$ ipython --no-banner

In [1]: import numpy as np

In [2]: import numpy.linalg as la

In [3]: np.set_printoptions(precision=1, suppress=True, linewidth=140)

In [4]: basis = np.sign(np.array([[0, 3, 1, 5], [0, 2, 1, 1], [3, 1, 0, 3], [5, 0, 4, 1]]))

In [5]: B = (np.tril(basis, -1) + np.eye(4)) @ (np.triu(basis, 1) + np.eye(4))

In [6]: w = np.array([-4, -4, 5, 1])

In [7]: mat = np.rint(B * w @ la.inv(B)) + 0

In [8]: print(mat)
[[-13. -13.  13.  -4.]
 [ -9. -17.  13.  -4.]
 [-27. -39.  35. -12.]
 [-18. -21.  21.  -7.]]

In [9]: print([round(float(x), 1) for x in la.svd(mat, compute_uv=False)[:3]])
[77.0, 4.7, 1.2]

In [10]: print(np.abs(la.svd(mat)[2][-1]))
[0.2 0.2 0.6 0.7]

In [11]: print(round(np.log10(la.cond(mat))))
3

In [12]: E = np.loadtxt("case4.csv", delimiter=",")

In [13]: print(E.round(1) + 0)
[[ 0.4  0.2 -0.2 -0.1  0.2  0.8  0.1  0. ]
 [-0.1  0.7 -0.3 -0.3  0.3 -0.3  0.1  0.2]
 [ 0.1 -0.3  0.3 -0.2  0.9 -0.1  0.2 -0.2]
 [ 0.1  0.1 -0.1  0.3  0.2 -0.1 -0.7 -0.5]
 [-0.1 -0.5 -0.7 -0.3  0.1  0.  -0.2  0.2]
 [-0.3  0.   0.2  0.5  0.3  0.2 -0.3  0.7]
 [-0.6  0.  -0.3  0.4  0.1  0.2  0.4 -0.4]
 [-0.6  0.1  0.4 -0.5  0.   0.3 -0.3 -0.1]]

In [14]: x = np.array([-2, 0, 2, 0, -1, 1, 2, 2])

In [15]: a = np.maximum(E @ x, 0)

In [16]: print(a)
[0.  0.  0.  0.  0.  1.4 0.6 1.3]

In [17]: print(np.round(E * (a > 1e-9)[:, None], 1) + 0)
[[ 0.   0.   0.   0.   0.   0.   0.   0. ]
 [ 0.   0.   0.   0.   0.   0.   0.   0. ]
 [ 0.   0.   0.   0.   0.   0.   0.   0. ]
 [ 0.   0.   0.   0.   0.   0.   0.   0. ]
 [ 0.   0.   0.   0.   0.   0.   0.   0. ]
 [-0.3  0.   0.2  0.5  0.3  0.2 -0.3  0.7]
 [-0.6  0.  -0.3  0.4  0.1  0.2  0.4 -0.4]
 [-0.6  0.1  0.4 -0.5  0.   0.3 -0.3 -0.1]]

In [18]: print(np.tanh(E @ x))
[-0.4 -0.5 -0.5 -1.  -0.8  0.9  0.5  0.9]

In [19]: def softmax(z):
    ...:     e = np.exp(z - z.max(axis=-1, keepdims=True))
    ...:     return e / e.sum(axis=-1, keepdims=True)
    ...: 

In [20]: print(np.round(softmax(10 * E[1]), 1) + 0)
[0. 1. 0. 0. 0. 0. 0. 0.]

In [21]: print(softmax(E).sum(axis=1))
[1. 1. 1. 1. 1. 1. 1. 1.]

In [22]: att = E @ E.T / np.sqrt(8)

In [23]: print(softmax(att).round(6).argmax(axis=1))
[0 1 2 3 4 5 6 7]

In [24]: print(np.round(softmax(att)[1] @ E, 1) + 0)
[-0.1  0.1 -0.1  0.   0.3  0.1 -0.1  0. ]

In [25]: print(la.svd(E, compute_uv=False))
[1. 1. 1. 1. 1. 1. 1. 1.]

In [26]: print(la.norm(E, axis=0))
[1. 1. 1. 1. 1. 1. 1. 1.]

In [27]: print(np.round(la.pinv(E), 1) + 0)
[[ 0.4 -0.1  0.1  0.1 -0.1 -0.3 -0.6 -0.6]
 [ 0.2  0.7 -0.3  0.1 -0.5  0.   0.   0.1]
 [-0.2 -0.3  0.3 -0.1 -0.7  0.2 -0.3  0.4]
 [-0.1 -0.3 -0.2  0.3 -0.3  0.5  0.4 -0.5]
 [ 0.2  0.3  0.9  0.2  0.1  0.3  0.1  0. ]
 [ 0.8 -0.3 -0.1 -0.1  0.   0.2  0.2  0.3]
 [ 0.1  0.1  0.2 -0.7 -0.2 -0.3  0.4 -0.3]
 [ 0.   0.2 -0.2 -0.5  0.2  0.7 -0.4 -0.1]]

In [28]: print(np.round(E @ E.T, 1) + 0)
[[1. 0. 0. 0. 0. 0. 0. 0.]
 [0. 1. 0. 0. 0. 0. 0. 0.]
 [0. 0. 1. 0. 0. 0. 0. 0.]
 [0. 0. 0. 1. 0. 0. 0. 0.]
 [0. 0. 0. 0. 1. 0. 0. 0.]
 [0. 0. 0. 0. 0. 1. 0. 0.]
 [0. 0. 0. 0. 0. 0. 1. 0.]
 [0. 0. 0. 0. 0. 0. 0. 1.]]

In [29]: print(np.round(E[:, 3] @ E[:, 7], 1))
-0.0

In [30]: B = la.inv(E)

In [31]: print(np.round(la.inv(B), 1) + 0)
[[ 0.4  0.2 -0.2 -0.1  0.2  0.8  0.1  0. ]
 [-0.1  0.7 -0.3 -0.3  0.3 -0.3  0.1  0.2]
 [ 0.1 -0.3  0.3 -0.2  0.9 -0.1  0.2 -0.2]
 [ 0.1  0.1 -0.1  0.3  0.2 -0.1 -0.7 -0.5]
 [-0.1 -0.5 -0.7 -0.3  0.1  0.  -0.2  0.2]
 [-0.3  0.   0.2  0.5  0.3  0.2 -0.3  0.7]
 [-0.6  0.  -0.3  0.4  0.1  0.2  0.4 -0.4]
 [-0.6  0.1  0.4 -0.5  0.   0.3 -0.3 -0.1]]

In [32]: print(round(float(la.slogdet(E)[0]), 1))
-1.0

In [33]: print(B.round(1) + 0)
[[ 0.4 -0.1  0.1  0.1 -0.1 -0.3 -0.6 -0.6]
 [ 0.2  0.7 -0.3  0.1 -0.5  0.   0.   0.1]
 [-0.2 -0.3  0.3 -0.1 -0.7  0.2 -0.3  0.4]
 [-0.1 -0.3 -0.2  0.3 -0.3  0.5  0.4 -0.5]
 [ 0.2  0.3  0.9  0.2  0.1  0.3  0.1  0. ]
 [ 0.8 -0.3 -0.1 -0.1  0.   0.2  0.2  0.3]
 [ 0.1  0.1  0.2 -0.7 -0.2 -0.3  0.4 -0.3]
 [ 0.   0.2 -0.2 -0.5  0.2  0.7 -0.4 -0.1]]

In [34]: print((np.abs(B) > 1e-9).astype(int))
[[1 1 1 1 1 1 1 1]
 [1 1 1 1 1 1 1 1]
 [1 1 1 1 1 1 1 1]
 [1 1 1 1 1 1 1 1]
 [1 1 1 1 1 1 1 1]
 [1 1 1 1 1 1 1 1]
 [1 1 1 1 1 1 1 1]
 [1 1 1 1 1 1 1 1]]
